$ ipython --no-banner

In [1]: import numpy as np

In [2]: from numpy import linalg as LA

In [3]: np.set_printoptions(precision=3, suppress=True, linewidth=100, sign=" ")

In [4]: def tidy(a):
   ...:     return np.round(a, 3) + 0
   ...: 

In [5]: rng = np.random.default_rng(76309)

In [6]: lab = rng.integers(0, 3, 15)

In [7]: M = np.triu((lab[:, None] == lab) & (rng.random((15, 15)) < 0.8), 1).astype(int)

In [8]: M += M.T

In [9]: print(M)
[[ 0  0  0  1  1  0  0  0  0  0  0  0  0  0  0]
 [ 0  0  0  1  1  0  0  0  0  0  0  0  0  0  0]
 [ 0  0  0  0  0  0  0  0  1  0  0  0  0  1  0]
 [ 1  1  0  0  1  0  0  0  0  0  0  0  0  0  0]
 [ 1  1  0  1  0  0  0  0  0  0  0  0  0  0  0]
 [ 0  0  0  0  0  0  0  1  0  1  1  0  1  0  1]
 [ 0  0  0  0  0  0  0  0  0  0  0  0  0  1  0]
 [ 0  0  0  0  0  1  0  0  0  1  0  1  1  0  0]
 [ 0  0  1  0  0  0  0  0  0  0  0  0  0  0  0]
 [ 0  0  0  0  0  1  0  1  0  0  1  1  1  0  1]
 [ 0  0  0  0  0  1  0  0  0  1  0  1  1  0  0]
 [ 0  0  0  0  0  0  0  1  0  1  1  0  1  0  1]
 [ 0  0  0  0  0  1  0  1  0  1  1  1  0  0  1]
 [ 0  0  1  0  0  0  1  0  0  0  0  0  0  0  0]
 [ 0  0  0  0  0  1  0  0  0  1  0  1  1  0  0]]

In [10]: ev, V = LA.eigh(M)

In [11]: x0 = np.array([0, -2, 1, 0, 1, 2, 2, -1, 1, 0, -1, -1, 1, 1, 0])

In [12]: print(x0 @ M @ x0 / (x0 @ x0), tidy(ev[0]), tidy(ev[-1]))
-0.1 -2.516 4.959

In [13]: print((np.sign(V[:, -1].round(6)) == np.sign(V[0, -1].round(6))).astype(int))
[ 1  1  1  1  1  0  1  0  1  0  0  0  0  1  0]

In [14]: print(x0 @ M @ x0)
-2

In [15]: def softmax(z):
    ...:     e = np.exp(z - z.max(axis=-1, keepdims=True))
    ...:     return e / e.sum(axis=-1, keepdims=True)
    ...: 

In [16]: print(tidy(softmax(10 * M[12])))
[ 0.     0.     0.     0.     0.     0.167  0.     0.167  0.     0.167  0.167  0.167  0.     0.
  0.167]

In [17]: S = M @ M.T / np.sqrt(15)

In [18]: print(softmax(S).round(6).argmax(axis=1))
[  0   0   2   3   4   5   2   7   8   9   7   5  12  13   7]

In [19]: print([round(float(LA.det(M[:i, :i])), 2) + 0 for i in range(1, 16)])
[0.0, 0.0, 0.0, 0.0, 0.0, 0.0, 0.0, 0.0, 0.0, 0.0, 0.0, 0.0, 0.0, 0.0, 0.0]

In [20]: print(tidy(LA.eigvalsh(M).min()))
-2.516

In [21]: print(LA.matrix_rank(M))
11

In [22]: print(M.sum(axis=0))
[ 2  2  2  3  3  5  1  4  1  6  4  5  6  2  4]

In [23]: print(M.shape)
(15, 15)

In [24]: print(tidy(LA.svd(M, compute_uv=False)))
[ 4.959  2.562  2.516  1.618  1.618  1.562  1.443  1.     1.     0.618  0.618  0.     0.     0.
  0.   ]

In [25]: print(np.abs(M).max())
1

In [26]: print(M.sum(axis=1))
[ 2  2  2  3  3  5  1  4  1  6  4  5  6  2  4]

In [27]: print(np.count_nonzero(M))
50

In [28]: np.zeros(15, 15)
TypeError: Cannot interpret '15' as a data type


In [29]: print([round(float(x), 3) for x in LA.svd(M, compute_uv=False)[:3]])
[4.959, 2.562, 2.516]

In [30]: J = np.load("m.npy")

In [31]: print(J)
[[ 0.  -0.3 -1.   1.8 -0.5  0.1]
 [-0.4 -0.7  1.1 -0.3  0.1 -0.1]
 [ 0.7  1.   0.1 -1.   0.4 -0.6]
 [ 0.4  0.  -1.   1.7 -0.9 -0.7]
 [-1.1  1.3 -0.6  1.8  1.2  0.9]
 [-0.1 -0.6 -1.   0.1 -0.2 -1. ]
 [ 1.2  1.2  0.1  0.3 -1.   0.1]
 [-0.5 -1.4 -1.3 -0.4 -1.1 -1.6]
 [-0.7  0.3  0.8  1.6 -0.8  0.5]
 [ 0.6 -1.6  1.1  1.3 -0.3 -0.7]
 [ 0.7 -1.1 -0.8 -1.1 -3.   0.7]
 [-0.2 -0.4 -0.6 -0.2 -0.1 -1. ]
 [ 0.6  0.  -0.2  0.4 -1.4  0.2]]

In [32]: lab = J[:, 5] > np.median(J[:, 5])

In [33]: u = J[lab].mean(axis=0) - J[~lab].mean(axis=0)

In [34]: print(((J - J.mean(axis=0)) @ u > 0).astype(int))
[ 1  0  0  1  1  0  1  0  1  0  1  0  1]

In [35]: print(tidy(u))
[ 0.045  0.762 -0.055  0.629 -0.617  1.231]

In [36]: print(tidy((((J - J.mean(axis=0)) @ u > 0) == lab).mean()))
0.923
